% python3 -q
>>> import numpy as np
>>> from numpy import linalg as LA
>>> np.set_printoptions(precision=2, suppress=True, linewidth=160)
>>> def rnd(a):
...     return np.round(a, 2) + 0
... 
>>> K = np.array([[0, 4, 2, 5], [0, 0, 5, 1], [0, 0, 0, 1], [0, 0, 0, 0]])
>>> # triangular, det is the product of the diagonal
>>> left, sigma, Vh = LA.svd(K)
>>> V = Vh[:(sigma > 1e-8).sum()]
>>> rng = np.random.default_rng(727)
>>> x = K[3] + -1 * K[0] + rng.integers(2) * np.eye(4)[2]
>>> x
array([ 0., -4., -2., -5.])
>>> np.allclose(V.T @ V @ x, x)
True
>>> rnd(np.diag(V.T @ V))
array([0., 1., 1., 1.])
>>> rnd(V.T @ V)
array([[0., 0., 0., 0.],
       [0., 1., 0., 0.],
       [0., 0., 1., 0.],
       [0., 0., 0., 1.]])
>>> LA.matrix_rank(np.vstack([K, x]))
np.int64(3)
>>> print(K.sum(axis=1))
[11  6  1  0]
>>> K[4]
Traceback (most recent call last):
  File "<python-input-16>", line 1, in <module>
    K[4]
    ~^^^
IndexError: index 4 is out of bounds for axis 0 with size 4
>>> LA.matrix_rank(K)
np.int64(3)
>>> np.zeros(4, 4)
Traceback (most recent call last):
  File "<python-input-18>", line 1, in <module>
    np.zeros(4, 4)
    ~~~~~~~~^^^^^^
TypeError: Cannot interpret '4' as a data type
>>> A2 = np.array([[0, 2, 1], [3, 1, 2], [0, 3, 0], [0, 1, 0]])
>>> print(np.einsum("ik,kj->ij", K, A2))
[[12 15  8]
 [ 0 16  0]
 [ 0  1  0]
 [ 0  0  0]]
>>> np.einsum("ik,kj->ji", K, A2)
array([[12,  0,  0,  0],
       [15, 16,  1,  0],
       [ 8,  0,  0,  0]])
>>> LA.matrix_rank(K @ A2)
np.int64(2)
>>> A2 @ K
Traceback (most recent call last):
  File "<python-input-23>", line 1, in <module>
    A2 @ K
    ~~~^~~
ValueError: matmul: Input operand 1 has a mismatch in its core dimension 0, with gufunc signature (n?,k),(k,m?)->(n?,m?) (size 4 is different from 3)
>>> np.vstack([K, A2.T]).shape
(7, 4)
>>> hat = np.triu(np.array([[5, -9, -7, 7], [-4, 7, -8, -7], [5, 5, 1, -6], [1, -8, -8, 9]]), 1) + np.eye(4)
>>> A2 = hat @ K @ LA.inv(hat)
>>> hat @ K - K @ hat
array([[  0.,   0., -13.,  24.],
       [  0.,   0.,   0.,  22.],
       [  0.,   0.,   0.,   0.],
       [  0.,   0.,   0.,   0.]])
>>> np.poly(A2)
array([1., 0., 0., 0., 0.])
>>> LA.matrix_rank(A2)
np.int64(3)
>>> rank = LA.matrix_rank(K)
>>> rank
np.int64(3)
>>> null = LA.svd(K)[2][rank:].T
>>> print([int(LA.matrix_rank(K[:i])) for i in range(1, len(K) + 1)])
[1, 2, 3, 3]
>>> null.shape
(4, 1)
>>> np.allclose(K @ null, 0)
True
>>> m1 = np.load("m.npy")
>>> m1
array([[ -3,  -2,  -3],
       [ -2,  -3,   0],
       [ -3,  -5,  -1],
       [ -6,  -8,   0],
       [ -8, -11,   2],
       [ -5, -11,   2],
       [ -7, -11,   3],
       [ -7, -12,   5],
       [ -4, -11,   7],
       [ -1,  -8,   8],
       [ -2,  -5,   9],
       [ -5,  -2,   9],
       [ -5,  -4,   9],
       [ -2,  -3,  11],
       [ -4,   0,  13],
       [ -4,   0,  10],
       [ -7,  -1,  13],
       [ -6,  -3,  10],
       [ -5,   0,  13],
       [ -8,  -3,  16],
       [ -6,  -4,  15],
       [ -9,  -5,  13],
       [-10,  -3,  13],
       [-12,  -1,  13],
       [-13,  -3,  11],
       [-13,  -3,  14],
       [-13,  -4,  14]])
>>> z = m1[:, 2] > np.median(m1[:, 2])
>>> r0 = m1[z].mean(axis=0) - m1[~z].mean(axis=0)
>>> np.argsort(-np.abs(r0).round(6), kind="stable")
array([2, 0, 1])
>>> ((m1 - m1.mean(axis=0)) @ r0 > 0).astype(int)
array([0, 0, 0, 0, 0, 0, 0, 0, 0, 0, 0, 1, 1, 1, 1, 1, 1, 1, 1, 1, 1, 1, 1, 1, 1, 1, 1])
>>> z.astype(int)
array([0, 0, 0, 0, 0, 0, 0, 0, 0, 0, 0, 0, 0, 1, 1, 0, 1, 0, 1, 1, 1, 1, 1, 1, 1, 1, 1])
>>> Xc = m1 - m1.mean(axis=0)
>>> V = LA.svd(Xc)[2][:1]
>>> A2 = Xc - Xc @ V.T @ V
>>> rnd(np.cov(Xc @ V.T, rowvar=False))
np.float64(38.35)
>>> rnd(LA.norm(A2) / LA.norm(Xc))
np.float64(0.57)
>>> rnd(A2.std(axis=0))
array([2.9 , 2.83, 1.25])
>>> print(LA.norm(A2, axis=1).round(6).argmax())
0
>>> cov = np.cov(m1, rowvar=False)
>>> np.argwhere(np.triu(np.abs(np.corrcoef(m1.T)) > 0.8, 1))
array([], shape=(0, 2), dtype=int64)
>>> rnd(np.corrcoef(m1.T))
array([[ 1.  , -0.08, -0.45],
       [-0.08,  1.  ,  0.5 ],
       [-0.45,  0.5 ,  1.  ]])
>>> cov.shape
(3, 3)
>>> print(rnd(m1.std(axis=0)))
[3.46 3.67 5.43]
>>> rnd(np.polyfit(m1[:, 2], m1[:, 1], 1))
array([ 0.34, -7.56])
>>> dist = LA.norm(m1[:, None] - m1[None], axis=-1)
>>> (dist + 1e9 * np.eye(27)).round(6).argmin(axis=1)
array([ 1,  2,  1,  5,  6,  6,  4,  6,  7, 10, 13, 17, 17, 10, 18, 11, 18, 11, 14, 20, 19, 22, 21, 25, 23, 26, 25])
>>> LA.matrix_rank(dist ** 2)
np.int64(5)
>>> print(dist.shape)
(27, 27)
>>> dist.mean(axis=1).argmax()
np.int64(0)
>>> np.flatnonzero(dist[6] < dist.mean() / 2)
array([3, 4, 5, 6, 7])
>>> hat = m1 @ LA.solve(m1.T @ m1, m1.T)
>>> rnd(hat @ m1[:, 2])
array([-3.,  0., -1.,  0.,  2.,  2.,  3.,  5.,  7.,  8.,  9.,  9.,  9., 11., 13., 10., 13., 10., 13., 16., 15., 13., 13., 13., 11., 14., 14.])
>>> LA.matrix_rank(np.eye(27) - hat)
np.int64(24)
>>> np.trace(hat)
np.float64(3.0)
>>> arr = np.array([[-0.75, -0.82, 0.16, -2.2],
...     [-0.82, -1.62, -0.22, 1.9],
...     [0.16, -0.22, -2.06, 0.05],
...     [-2.2, 1.9, 0.05, 0.42]])
>>> A2 = np.array([[0, 0, -2], [1, 2, 0], [0, -2, 0], [1, -2, 0]])
>>> rnd(A2.T @ arr.T)
array([[-3.02,  0.28, -0.17,  2.32],
       [ 2.44, -6.6 ,  3.58,  2.86],
       [ 1.5 ,  1.64, -0.32,  4.4 ]])
>>> A2 @ arr
Traceback (most recent call last):
  File "<python-input-69>", line 1, in <module>
    A2 @ arr
    ~~~^~~~~
ValueError: matmul: Input operand 1 has a mismatch in its core dimension 0, with gufunc signature (n?,k),(k,m?)->(n?,m?) (size 4 is different from 3)
>>> theta = np.radians(72)
>>> R = np.eye(4)
>>> R[0, 0] = R[3, 3] = np.cos(theta)
>>> R[0, 3], R[3, 0] = -np.sin(theta), np.sin(theta)
>>> rnd(R)
array([[ 0.31,  0.  ,  0.  , -0.95],
       [ 0.  ,  1.  ,  0.  ,  0.  ],
       [ 0.  ,  0.  ,  1.  ,  0.  ],
       [ 0.95,  0.  ,  0.  ,  0.31]])
>>> A2 = arr @ R.T
>>> rnd(LA.svd(arr, compute_uv=False)), rnd(LA.svd(A2, compute_uv=False))
(array([3.  , 3.  , 2.01, 2.  ]), array([3.  , 3.  , 2.01, 2.  ]))
>>> rnd(A2)
array([[ 1.86, -0.82,  0.16, -1.39],
       [-2.06, -1.62, -0.22, -0.19],
       [ 0.  , -0.22, -2.06,  0.17],
       [-1.08,  1.9 ,  0.05, -1.96]])
>>> rnd(np.abs(A2 - arr).max(axis=0))
array([2.61, 0.  , 0.  , 2.38])
>>> np.allclose(arr @ arr.T, A2 @ A2.T)
True
>>> np.allclose(LA.norm(arr, axis=1), LA.norm(A2, axis=1))
True
>>> z = rng.permutation(4)
>>> z
array([2, 1, 3, 0])
>>> A2 = arr[z][:, z]
>>> print(rnd(np.sort(np.abs(LA.eigvals(A2)))))
[2.   2.01 3.   3.  ]
>>> np.allclose(A2, arr)
False
>>> print(rnd(LA.det(A2)), rnd(LA.det(arr[z])))
-36.08 -36.08
>>> print(np.trace(A2))
-4.01
>>> mat = np.loadtxt("mat.csv", delimiter=",")
>>> mat
array([[ 0.,  0.,  0.],
       [ 0.,  0.,  0.],
       [-4.,  2.,  1.],
       [ 0.,  0.,  0.],
       [-4.,  2.,  1.],
       [ 0.,  0.,  0.],
       [-2.,  0., -2.],
       [-5.,  2., -2.],
       [-5.,  4.,  3.],
       [-5.,  4.,  3.],
       [ 0.,  0.,  0.],
       [-3.,  2.,  0.],
       [-5.,  4.,  3.],
       [-2.,  0., -2.],
       [-2.,  0., -2.],
       [-2.,  0., -2.],
       [ 0.,  0.,  0.],
       [-5.,  2., -2.],
       [-2.,  0., -2.],
       [-3.,  2.,  0.],
       [ 0.,  0.,  0.],
       [-2.,  2.,  3.]])
>>> Xc = mat - mat.mean(axis=0)
>>> left, sigma, Vh = LA.svd(Xc, full_matrices=False)
>>> np.abs(Vh[0]).argmax()
np.int64(0)
>>> rnd(sigma ** 2 / (sigma ** 2).sum())
array([0.72, 0.28, 0.  ])
>>> print(rnd(np.abs(Vh[-1])))
[0.45 0.82 0.35]
>>> LA.matrix_rank(Xc)
np.int64(3)
>>> rnd(Xc.mean(axis=0))
array([0., 0., 0.])
>>> np.abs(left[:, 0]).argmax()
np.int64(8)
>>> rnd((sigma ** 2).sum() ** 2 / (sigma ** 4).sum())
np.float64(1.68)
>>> hat = mat @ LA.solve(mat.T @ mat, mat.T)
>>> LA.matrix_rank(np.eye(22) - hat)
np.int64(19)
>>> print(rnd(np.diag(hat)))
[0.   0.   0.28 0.   0.28 0.   0.12 0.26 0.23 0.23 0.   0.19 0.23 0.12 0.12 0.12 0.   0.26 0.12 0.19 0.   0.22]
>>> print(rnd(LA.eigvalsh(hat)))
[0. 0. 0. 0. 0. 0. 0. 0. 0. 0. 0. 0. 0. 0. 0. 0. 0. 0. 0. 1. 1. 1.]
>>> print(np.allclose(hat @ hat, hat))
True
>>> dist = LA.norm(mat[:, None] - mat[None], axis=-1)
>>> dist.shape
(22, 22)
>>> print(np.unravel_index(dist.round(6).argmax(), dist.shape))
(np.int64(0), np.int64(8))
>>> LA.matrix_rank(dist ** 2)
np.int64(5)
>>> (dist + 1e9 * np.eye(22)).round(6).argmin(axis=1)
array([ 1,  0,  4,  0,  2,  0, 13, 17,  9,  8,  0, 19,  8,  6,  6,  6,  0,  7,  6, 11,  0,  2])
>>> W1 = np.array([[3, -1, 3], [-2, 2, -3], [2, 2, -2], [1, -2, -2]])
>>> b = np.array([-1, 1, -1])
>>> act = np.maximum(arr @ W1 + b, 0)
>>> print(LA.matrix_rank(act))
3
>>> print((act > 0).astype(int))
[[0 1 1]
 [1 0 0]
 [0 0 1]
 [0 1 0]]
>>> basis = np.array([[2, 0], [2, 2], [2, 3]])
>>> print((act @ basis).round(6).argmax(axis=1))
[1 0 1 0]
>>> feats = np.load("w.npy")
>>> feats
array([[6., 5., 0., 5.],
       [5., 6., 0., 5.],
       [0., 0., 6., 0.],
       [5., 5., 0., 6.]])
>>> (feats != 0).astype(int)
array([[1, 1, 0, 1],
       [1, 1, 0, 1],
       [0, 0, 1, 0],
       [1, 1, 0, 1]])
>>> feats @ feats
array([[86., 85.,  0., 85.],
       [85., 86.,  0., 85.],
       [ 0.,  0., 36.,  0.],
       [85., 85.,  0., 86.]])
>>> rnd(np.sort(LA.eigvals(feats).real))
array([ 1.,  1.,  6., 16.])
>>> np.flatnonzero(LA.matrix_power((feats != 0) + (feats.T != 0) + np.eye(4), 4)[3])
array([0, 1, 3])
>>> z = rng.permutation(4)
>>> z
array([3, 1, 2, 0])
>>> A2 = feats[z][:, z]
>>> np.diag(A2)
array([6., 6., 6., 6.])
>>> A2 = LA.inv(feats)
>>> rnd(LA.slogdet(feats)[0])
np.float64(1.0)
>>> rnd(LA.det(feats) * A2)
array([[ 66., -30.,   0., -30.],
       [-30.,  66.,   0., -30.],
       [  0.,   0.,  16.,   0.],
       [-30., -30.,   0.,  66.]])
>>> rnd(A2)
array([[ 0.69, -0.31,  0.  , -0.31],
       [-0.31,  0.69,  0.  , -0.31],
       [ 0.  ,  0.  ,  0.17,  0.  ],
       [-0.31, -0.31,  0.  ,  0.69]])
>>> np.allclose(A2, feats.T)
False
>>> print(rnd(LA.inv(A2)))
[[6. 5. 0. 5.]
 [5. 6. 0. 5.]
 [0. 0. 6. 0.]
 [5. 5. 0. 6.]]
>>> x = np.array([-1, -3, -2, 1])
>>> target = feats @ x
>>> target
array([-16., -18., -12., -14.])
>>> rnd(LA.solve(feats, 4 * target))
array([ -4., -12.,  -8.,   4.])
>>> rnd(LA.solve(feats, target + feats[:, 2]))
array([-1., -3., -1.,  1.])
>>> rnd(LA.solve(feats, target))
array([-1., -3., -2.,  1.])
>>> print(rnd(LA.solve(feats.T, feats[0])))
[1. 0. 0. 0.]
>>> x = np.ones(4)
>>> for _ in range(5):
...     x = feats @ x
...     x /= LA.norm(x)
...     print(round(x @ feats @ x, 2))
... 
15.55
15.93
15.99
16.0
16.0
>>> rnd(LA.eigvalsh(feats)[-1])
np.float64(16.0)
>>> rnd(x)
array([0.58, 0.58, 0.  , 0.58])
>>> X = np.load("data.npy")
>>> X
array([[ -6. ,   0.7,  -0.9],
       [ -5. ,  -0.2,  -1.1],
       [-12. ,  -0.3,   0.5],
       [-20. ,   1.9,  -0.6]])
>>> Q = X.astype(float).copy()
>>> for j in range(3):
...     Q[:, j] -= Q[:, :j] @ (Q[:, :j].T @ Q[:, j])
...     Q[:, j] /= LA.norm(Q[:, j])
... 
>>> rnd(Q.T @ X)
array([[24.6 , -1.53,  0.69],
       [ 0.  ,  1.38, -0.47],
       [ 0.  ,  0.  ,  1.39]])
>>> rnd(Q.T @ Q)
array([[1., 0., 0.],
       [0., 1., 0.],
       [0., 0., 1.]])
>>> x = np.array([-1, -3, -2])
>>> target = X @ x
>>> rnd(LA.pinv(X) @ X)
array([[1., 0., 0.],
       [0., 1., 0.],
       [0., 0., 1.]])
>>> print(rnd(target))
[ 5.7  7.8 11.9 15.5]
>>> rnd(LA.solve(X.T @ X, X.T @ target))
array([-1., -3., -2.])
>>> target = target + 0.05 * rng.normal(size=4)
>>> rnd(target)
array([ 5.68,  7.87, 11.88, 15.5 ])
>>> b, *_ = LA.lstsq(X, target)
>>> b.round()
array([-1., -3., -2.])
>>> rnd(b)
array([-1.  , -3.03, -2.04])
>>> F = np.load("arr.npy")
>>> F
array([[1.  , 0.7 , 0.49, 0.34],
       [0.7 , 1.  , 0.7 , 0.49],
       [0.49, 0.7 , 1.  , 0.7 ],
       [0.34, 0.49, 0.7 , 1.  ]])
>>> cov = F.T @ F
>>> rnd(np.trace(cov)), rnd((F ** 2).sum())
(np.float64(8.13), np.float64(8.13))
>>> print(LA.matrix_rank(cov))
4
>>> rnd(LA.svd(F, compute_uv=False) ** 2)
array([7.42, 0.57, 0.1 , 0.04])
>>> print(rnd(np.diag(cov)))
[1.85 2.22 2.22 1.85]
>>> print((F @ F.T).shape)
(4, 4)
>>> A = np.load("test9.npy")
>>> A
array([[0.67, 0.33, 0.  , 0.  ],
       [0.  , 0.5 , 0.  , 0.5 ],
       [0.  , 0.  , 1.  , 0.  ],
       [0.  , 0.33, 0.  , 0.67]])
>>> # splits into 2 blocks
>>> rnd(np.sort(LA.eigvals(A).real))
array([0.17, 0.67, 1.  , 1.  ])
>>> x = np.array([1, 7, 0, 4])
>>> target = A @ x
>>> b, lr = np.zeros(4), 1 / LA.norm(A, 2) ** 2
>>> for i in range(5):
...     b -= lr * A.T @ (A @ b - target)
...     if i % 1 == 0: print(i, round(LA.norm(A @ b - target), 2))
... 
0 0.46
1 0.43
2 0.41
3 0.4
4 0.39
>>> rnd(LA.cond(A))
np.float64(6.77)
>>> rnd(b)
array([1.95, 5.12, 0.  , 5.32])
>>> Q = A.astype(float).copy()
>>> for j in range(4):
...     Q[:, j] -= Q[:, :j] @ (Q[:, :j].T @ Q[:, j])
...     Q[:, j] /= LA.norm(Q[:, j])
... 
>>> rnd(Q.T @ Q)
array([[1., 0., 0., 0.],
       [0., 1., 0., 0.],
       [0., 0., 1., 0.],
       [0., 0., 0., 1.]])
>>> rnd(Q)
array([[ 1.  ,  0.  ,  0.  ,  0.  ],
       [ 0.  ,  0.83,  0.  , -0.55],
       [ 0.  ,  0.  ,  1.  ,  0.  ],
       [ 0.  ,  0.55,  0.  ,  0.83]])
>>> z = rng.permutation(4)
>>> print(z)
[1 3 2 0]
>>> A2 = A[z][:, z]
>>> np.allclose(A2, A)
False
>>> rnd(LA.det(A2)), rnd(LA.det(A[z]))
(np.float64(0.11), np.float64(0.11))
